$ python3 -q
>>> import numpy as np
>>> np.set_printoptions(precision=2, suppress=True, linewidth=200, legacy="1.25")
>>> A = np.loadtxt("test9.csv", delimiter=",")
>>> A
array([[-1.98,  0.9 , -0.6 ],
       [ 1.35, -0.3 ,  0.5 ],
       [ 2.91, -0.5 ,  0.9 ],
       [ 1.06,  0.6 ,  0.3 ],
       [ 8.26,  0.  ,  2.8 ],
       [ 1.74, -1.6 ,  0.5 ],
       [-0.04, -0.6 ,  0.  ],
       [-1.36,  0.  , -0.4 ],
       [-4.32, -0.6 , -1.4 ],
       [ 1.35,  0.7 ,  0.4 ],
       [ 0.51,  0.8 ,  0.2 ],
       [ 2.34,  1.3 ,  0.7 ],
       [-0.31,  0.1 ,  0.1 ],
       [-8.96,  0.5 , -3.1 ],
       [-0.56,  0.6 , -0.2 ],
       [-1.1 ,  1.2 , -0.5 ],
       [ 1.87, -0.3 ,  0.8 ],
       [-2.79, -0.9 , -1.1 ],
       [-0.95,  0.3 , -0.3 ],
       [-2.22,  1.1 , -0.8 ],
       [ 3.07, -0.3 ,  1.1 ],
       [ 2.25, -1.4 ,  0.7 ],
       [ 0.58, -0.2 ,  0.3 ],
       [ 5.36,  0.5 ,  1.8 ],
       [ 2.  , -1.2 ,  0.6 ]])
>>> Ac = A - A.mean(axis=1)
Traceback (most recent call last):
  File "<python-input-4>", line 1, in <module>
    Ac = A - A.mean(axis=1)
         ~~^~~~~~~~~~~~~~~~
ValueError: operands could not be broadcast together with shapes (25,3) (25,) 
>>> Ac = A - A.mean(axis=0)
>>> Uu, sv, vt = np.linalg.svd(Ac, full_matrices=False)
>>> np.round(np.abs(vt[-1]), 2) + 0
array([0.32, 0.  , 0.95])
>>> sv
array([16.95,  3.9 ,  0.41])
>>> np.searchsorted(np.cumsum(sv ** 2) / (sv ** 2).sum(), 0.9) + 1
1
>>> vt[0] * np.sign(vt[0, np.abs(vt[0]).argmax()])
array([ 0.95, -0.04,  0.32])
>>> np.round(Ac.mean(axis=0), 2) + 0
array([0., 0., 0.])
>>> out = np.array([[-2, 1], [-3, -3], [-2, -2]])
>>> m1 = np.kron(np.eye(3, dtype=int), out)
>>> m1
array([[-2,  1,  0,  0,  0,  0],
       [-3, -3,  0,  0,  0,  0],
       [-2, -2,  0,  0,  0,  0],
       [ 0,  0, -2,  1,  0,  0],
       [ 0,  0, -3, -3,  0,  0],
       [ 0,  0, -2, -2,  0,  0],
       [ 0,  0,  0,  0, -2,  1],
       [ 0,  0,  0,  0, -3, -3],
       [ 0,  0,  0,  0, -2, -2]])
>>> out = np.c_[m1[:, :4] @ np.array([[-4, 5, 3, -3], [2, 1, 1, -5], [-2, 0, -2, -2], [0, -1, 1, -5]]), np.array([3, 0, 3, 3, 0, 2, 1, 1, 2])]
>>> out
array([[ 10,  -9,  -5,   1,   3],
       [  6, -18, -12,  24,   0],
       [  4, -12,  -8,  16,   3],
       [  4,  -1,   5,  -1,   3],
       [  6,   3,   3,  21,   0],
       [  4,   2,   2,  14,   2],
       [  0,   0,   0,   0,   1],
       [  0,   0,   0,   0,   1],
       [  0,   0,   0,   0,   2]])
>>> np.linalg.norm(np.linalg.qr(m1)[0].T @ out, axis=0) ** 2 / ((out ** 2).sum(axis=0) + 1e-12)
array([1.  , 1.  , 1.  , 1.  , 0.72])
>>> np.linalg.matrix_rank(out)
5
>>> proj = out @ np.linalg.solve(out.T @ out, out.T)
>>> np.round(np.linalg.eigvalsh(proj), 2) + 0
array([0., 0., 0., 0., 1., 1., 1., 1., 1.])
>>> round(float(np.trace(proj)), 2)
5.0
>>> np.diag(proj)
array([1.  , 0.82, 0.6 , 1.  , 0.75, 0.44, 0.07, 0.07, 0.27])
>>> proj.round(2) + 0
array([[ 1.  ,  0.  ,  0.  ,  0.  ,  0.  ,  0.  ,  0.  ,  0.  ,  0.  ],
       [ 0.  ,  0.82,  0.27,  0.  ,  0.09, -0.13, -0.09, -0.09, -0.18],
       [ 0.  ,  0.27,  0.6 ,  0.  , -0.13,  0.19,  0.14,  0.14,  0.28],
       [ 0.  ,  0.  ,  0.  ,  1.  ,  0.  ,  0.  ,  0.  ,  0.  ,  0.  ],
       [ 0.  ,  0.09, -0.13,  0.  ,  0.75,  0.38, -0.06, -0.06, -0.12],
       [ 0.  , -0.13,  0.19,  0.  ,  0.38,  0.44,  0.09,  0.09,  0.18],
       [ 0.  , -0.09,  0.14,  0.  , -0.06,  0.09,  0.07,  0.07,  0.13],
       [ 0.  , -0.09,  0.14,  0.  , -0.06,  0.09,  0.07,  0.07,  0.13],
       [ 0.  , -0.18,  0.28,  0.  , -0.12,  0.18,  0.13,  0.13,  0.27]])
